In [1]: import numpy as np

In [2]: np.set_printoptions(precision=3, suppress=True, linewidth=100)

In [3]: M2 = np.array([[3, -3, -3, -1, -1, 2, -2, -2, -2, -1, -3, 0, 2],
   ...:     [2, 3, 1, 3, 3, -2, 2, -3, 1, 1, 1, -1, 3],
   ...:     [3, 3, 2, 1, 2, -1, -3, 2, 0, 1, 1, 1, 3],
   ...:     [-1, 3, -1, 3, -2, -2, 2, 3, -3, -1, -2, -2, 0],
   ...:     [-3, -1, 1, 1, -3, 3, 1, 1, -3, 2, 2, 3, -1],
   ...:     [0, 0, -2, 0, 1, -3, 1, 3, -1, -1, 0, 1, 3],
   ...:     [-3, -2, -1, 2, 0, 0, 2, -3, -2, 0, 3, 0, 2],
   ...:     [3, 0, -3, -2, -2, 2, 3, -3, -3, 1, 2, 2, 2],
   ...:     [3, -2, 1, -1, 1, 2, 3, -3, 0, 1, -2, -1, 2],
   ...:     [3, 0, 1, -1, -3, -3, 1, -1, -1, 1, 0, 0, -2],
   ...:     [-3, 0, 3, -3, 0, 0, 1, -1, -3, 1, 3, 0, 1],
   ...:     [-1, -3, -1, 3, -1, -1, 1, 2, 1, 3, 0, 2, -1],
   ...:     [-3, 2, -2, 2, 0, 0, 0, -2, 2, 0, 2, -1, -3]])

In [4]: W0 = np.triu(M2, 1)

In [5]: print(W0)
[[ 0 -3 -3 -1 -1  2 -2 -2 -2 -1 -3  0  2]
 [ 0  0  1  3  3 -2  2 -3  1  1  1 -1  3]
 [ 0  0  0  1  2 -1 -3  2  0  1  1  1  3]
 [ 0  0  0  0 -2 -2  2  3 -3 -1 -2 -2  0]
 [ 0  0  0  0  0  3  1  1 -3  2  2  3 -1]
 [ 0  0  0  0  0  0  1  3 -1 -1  0  1  3]
 [ 0  0  0  0  0  0  0 -3 -2  0  3  0  2]
 [ 0  0  0  0  0  0  0  0 -3  1  2  2  2]
 [ 0  0  0  0  0  0  0  0  0  1 -2 -1  2]
 [ 0  0  0  0  0  0  0  0  0  0  0  0 -2]
 [ 0  0  0  0  0  0  0  0  0  0  0  0  1]
 [ 0  0  0  0  0  0  0  0  0  0  0  0 -1]
 [ 0  0  0  0  0  0  0  0  0  0  0  0  0]]

In [6]: U, sigma, vt = np.linalg.svd(W0)

In [7]: vecs = vt[:(sigma > 1e-8).sum()]

In [8]: rng = np.random.default_rng(501)

In [9]: x0 = W0[4] + 2 * W0[8] + rng.integers(2) * np.eye(13)[3]

In [10]: print(x0)
[ 0.  0.  0.  1.  0.  3.  1.  1. -3.  4. -2.  1.  3.]

In [11]: print(np.linalg.matrix_rank(np.vstack([W0, x0])))
11

In [12]: M2 = np.array([[0, 0],
    ...:     [-3, 1],
    ...:     [4, 4],
    ...:     [3, -2],
    ...:     [4, -3],
    ...:     [-5, 3],
    ...:     [-3, 3],
    ...:     [-3, -5],
    ...:     [4, 0],
    ...:     [1, -4],
    ...:     [-5, -4],
    ...:     [1, 4],
    ...:     [-1, 1]])

In [13]: print(np.linalg.matrix_rank(W0 @ M2))
2

In [14]: print(M2.T @ W0.T)
[[ -4  34  13 -18 -37 -19 -16 -21   8   2  -1   1   0]
 [ 18  -5 -31  -5   2  -1   5  -2   2  -2   1  -1   0]]

In [15]: print(np.linalg.matrix_rank(np.vstack([W0, M2.T])))
12

In [16]: W1 = np.array([[-1, 1],
    ...:     [2, 0],
    ...:     [-2, -2],
    ...:     [3, -1],
    ...:     [2, 3],
    ...:     [1, -1],
    ...:     [-2, -2],
    ...:     [0, 3],
    ...:     [3, -1],
    ...:     [-1, -2],
    ...:     [2, -3],
    ...:     [2, 3],
    ...:     [-2, 0]])

In [17]: coef = np.array([-1, 8])

In [18]: H = np.maximum(W0 @ W1 + coef, 0)

In [19]: print((H > 0).astype(int))
[[0 1]
 [1 0]
 [1 1]
 [0 1]
 [1 1]
 [0 1]
 [0 0]
 [0 1]
 [0 1]
 [1 1]
 [0 1]
 [1 1]
 [0 1]]

In [20]: print((H > 0).mean(axis=0))
[0.385 0.846]

In [21]: C = np.array([[0, 3], [1, 0]])

In [22]: print(W1 @ C)
[[ 1 -3]
 [ 0  6]
 [-2 -6]
 [-1  9]
 [ 3  6]
 [-1  3]
 [-2 -6]
 [ 3  0]
 [-1  9]
 [-2 -3]
 [-3  6]
 [ 3  6]
 [ 0 -6]]

In [23]: print((H @ C).round(6).argmax(axis=1))
[0 1 0 0 0 0 0 0 0 1 0 0 0]

In [24]: print(H @ C)
[[21  0]
 [ 0  6]
 [24 24]
 [14  0]
 [ 8  3]
 [21  0]
 [ 0  0]
 [ 9  0]
 [ 9  0]
 [ 8  9]
 [ 8  0]
 [ 8  3]
 [ 8  0]]

In [25]: A = np.load("w.npy")

In [26]: print(A)
[[ 7.121  0.879  1.879  8.242  6.     7.362  4.758  8.758  7.879]
 [ 7.156  0.844  1.844  8.311  6.     7.467  4.689  8.689  7.844]
 [ 7.396  0.604  1.604  8.793  6.     8.189  4.207  8.207  7.604]
 [ 5.247  2.753  3.753  4.493  6.     1.74   8.507 12.507  9.753]
 [ 8.245 -0.245  0.755 10.489  6.    10.734  2.511  6.511  6.755]
 [ 5.572  2.428  3.428  5.144  6.     2.716  7.856 11.856  9.428]
 [ 5.624  2.376  3.376  5.247  6.     2.871  7.753 11.753  9.376]
 [ 8.016 -0.016  0.984 10.032  6.    10.048  2.968  6.968  6.984]
 [ 8.403 -0.403  0.597 10.806  6.    11.209  2.194  6.194  6.597]
 [ 7.586  0.414  1.414  9.171  6.     8.757  3.829  7.829  7.414]
 [ 7.429  0.571  1.571  8.857  6.     8.286  4.143  8.143  7.571]
 [ 7.788  0.212  1.212  9.576  6.     9.364  3.424  7.424  7.212]
 [ 7.841  0.159  1.159  9.682  6.     9.523  3.318  7.318  7.159]
 [ 7.248  0.752  1.752  8.495  6.     7.743  4.505  8.505  7.752]
 [ 6.986  1.014  2.014  7.972  6.     6.958  5.028  9.028  8.014]
 [ 7.078  0.922  1.922  8.157  6.     7.235  4.843  8.843  7.922]
 [ 8.608 -0.608  0.392 11.216  6.    11.824  1.784  5.784  6.392]
 [ 7.285  0.715  1.715  8.571  6.     7.856  4.429  8.429  7.715]
 [ 8.755 -0.755  0.245 11.511  6.    12.266  1.489  5.489  6.245]
 [ 7.362  0.638  1.638  8.724  6.     8.086  4.276  8.276  7.638]
 [ 8.114 -0.114  0.886 10.229  6.    10.343  2.771  6.771  6.886]
 [ 6.783  1.217  2.217  7.565  6.     6.348  5.435  9.435  8.217]
 [ 6.561  1.439  2.439  7.121  6.     5.682  5.879  9.879  8.439]
 [ 7.361  0.639  1.639  8.721  6.     8.082  4.279  8.279  7.639]
 [ 7.364  0.636  1.636  8.728  6.     8.092  4.272  8.272  7.636]
 [ 8.126 -0.126  0.874 10.252  6.    10.378  2.748  6.748  6.874]
 [ 6.127  1.873  2.873  6.253  6.     4.38   6.747 10.747  8.873]
 [ 6.221  1.779  2.779  6.441  6.     4.662  6.559 10.559  8.779]
 [ 6.834  1.166  2.166  7.668  6.     6.502  5.332  9.332  8.166]
 [ 6.201  1.799  2.799  6.401  6.     4.602  6.599 10.599  8.799]
 [ 6.804  1.196  2.196  7.608  6.     6.411  5.392  9.392  8.196]
 [ 6.416  1.584  2.584  6.832  6.     5.249  6.168 10.168  8.584]
 [ 7.028  0.972  1.972  8.057  6.     7.085  4.943  8.943  7.972]
 [ 7.925  0.075  1.075  9.85   6.     9.775  3.15   7.15   7.075]
 [ 7.303  0.697  1.697  8.605  6.     7.908  4.395  8.395  7.697]
 [ 6.755  1.245  2.245  7.51   6.     6.266  5.49   9.49   8.245]
 [ 6.467  1.533  2.533  6.933  6.     5.4    6.067 10.067  8.533]
 [ 8.451 -0.451  0.549 10.903  6.    11.354  2.097  6.097  6.549]
 [ 7.289  0.711  1.711  8.579  6.     7.868  4.421  8.421  7.711]
 [ 7.193  0.807  1.807  8.387  6.     7.58   4.613  8.613  7.807]
 [ 6.373  1.627  2.627  6.745  6.     5.118  6.255 10.255  8.627]
 [ 7.047  0.953  1.953  8.094  6.     7.141  4.906  8.906  7.953]
 [ 6.511  1.489  2.489  7.022  6.     5.532  5.978  9.978  8.489]
 [ 8.241 -0.241  0.759 10.483  6.    10.724  2.517  6.517  6.759]
 [ 7.575  0.425  1.425  9.15   6.     8.725  3.85   7.85   7.425]]

In [27]: U, sigma, vt = np.linalg.svd(A)

In [28]: print(np.argmax(sigma[:-1] / (sigma[1:] + 1e-6)) + 1)
2

In [29]: M2 = U[:, :2] @ np.diag(sigma[:2]) @ vt[:2]

In [30]: print(round(float(np.linalg.norm(A - M2, 2)), 3), np.round(sigma[2], 3))
0.004 0.004

In [31]: print(np.linalg.matrix_rank(A, rtol=0.05))
2
